% ipython --no-banner

In [1]: import numpy as np

In [2]: from numpy import linalg as LA

In [3]: np.set_printoptions(precision=2, suppress=True, linewidth=140)

In [4]: rd = lambda a: np.round(a, 2) + 0

In [5]: Q, _ = LA.qr(np.array([[-0.2, -0.7], [0.3, -0.2], [0.1, 1.0]]))

In [6]: m1 = Q @ Q.T

In [7]: rd(m1)
Out[7]: 
array([[ 0.44, -0.23, -0.44],
       [-0.23,  0.91, -0.18],
       [-0.44, -0.18,  0.66]])

In [8]: Uu, s, vt = LA.svd(m1)

In [9]: evecs = vt[:(s > 1e-8).sum()]

In [10]: rng = np.random.default_rng(996)

In [11]: x0 = m1[1] + 3 * m1[2] + rng.integers(2) * np.eye(3)[0]

In [12]: rd(x0)
Out[12]: array([-0.55,  0.37,  1.79])

In [13]: rd(evecs.T @ evecs)
Out[13]: 
array([[ 0.44, -0.23, -0.44],
       [-0.23,  0.91, -0.18],
       [-0.44, -0.18,  0.66]])

In [14]: np.allclose(evecs.T @ evecs @ x0, x0)
Out[14]: False

In [15]: LA.matrix_rank(np.vstack([m1, x0]))
Out[15]: np.int64(3)

In [16]: rd(np.trace(LA.pinv(m1) @ m1))
Out[16]: np.float64(2.0)

In [17]: LA.lstsq(m1[:-1].T, m1[-1])[2]
Out[17]: np.int32(2)

In [18]: np.unique(m1.round(6), axis=0).shape
Out[18]: (3, 3)

In [19]: np.allclose(m1[:-1].T @ LA.lstsq(m1[:-1].T, m1[-1])[0], m1[-1])
Out[19]: True

In [20]: M = np.load("case4.npy")

In [21]: M
Out[21]: 
array([[6., 0., 0.],
       [0., 6., 5.],
       [0., 5., 6.]])

In [22]: x0 = np.ones(3)

In [23]: for _ in range(3):
    ...:     x0 = M @ x0
    ...:     x0 /= LA.norm(x0)
    ...:     print(round(x0 @ M @ x0, 2))
    ...: 
10.35
10.79
10.94

In [24]: rd(x0)
Out[24]: array([0.11, 0.7 , 0.7 ])

In [25]: th = np.radians(172)

In [26]: r_ = np.eye(3)

In [27]: r_[2, 2] = r_[1, 1] = np.cos(th)

In [28]: r_[2, 1], r_[1, 2] = -np.sin(th), np.sin(th)

In [29]: rd(r_)
Out[29]: 
array([[ 1.  ,  0.  ,  0.  ],
       [ 0.  , -0.99,  0.14],
       [ 0.  , -0.14, -0.99]])

In [30]: out = M @ r_.T

In [31]: rd(out)
Out[31]: 
array([[ 6.  ,  0.  ,  0.  ],
       [ 0.  , -5.25, -5.79],
       [ 0.  , -4.12, -6.64]])

In [32]: x0 = np.array([2, 0, 0])

In [33]: y = M @ x0

In [34]: y
Out[34]: array([12.,  0.,  0.])

In [35]: rd(LA.solve(M, -2 * y))
Out[35]: array([-4.,  0.,  0.])

In [36]: rd(LA.solve(M, y))
Out[36]: array([2., 0., 0.])

In [37]: rd(LA.solve(M.T, M[2]))
Out[37]: array([0., 0., 1.])

In [38]: rd(LA.solve(M, y + M[:, 0]))
Out[38]: array([3., 0., 0.])

In [39]: Lm = LA.cholesky(M)

In [40]: LA.eigvalsh(M).min() > 0
Out[40]: np.True_

In [41]: F = np.load("m.npy")

In [42]: F
Out[42]: 
array([[ 7, 18,  7,  7,  6,  3],
       [ 4,  9,  7,  1,  3,  5],
       [ 6, 24,  6,  1,  8,  3]])

In [43]: out = np.array([[3, 3], [1, 3], [3, 3], [2, 3], [3, 1], [3, 0]])

In [44]: LA.matrix_rank(np.vstack([F, out.T]))
Out[44]: np.int64(5)

In [45]: F @ out
Out[45]: 
array([[101, 123],
       [ 68,  66],
       [ 95, 119]])

In [46]: np.einsum("ik,kj->ij", F, out)
Out[46]: 
array([[101, 123],
       [ 68,  66],
       [ 95, 119]])

In [47]: np.einsum("ik,kj->ji", F, out)
Out[47]: 
array([[101,  68,  95],
       [123,  66, 119]])

In [48]: np.einsum("ij->j", F)
Out[48]: array([17, 51, 20,  9, 17, 11])
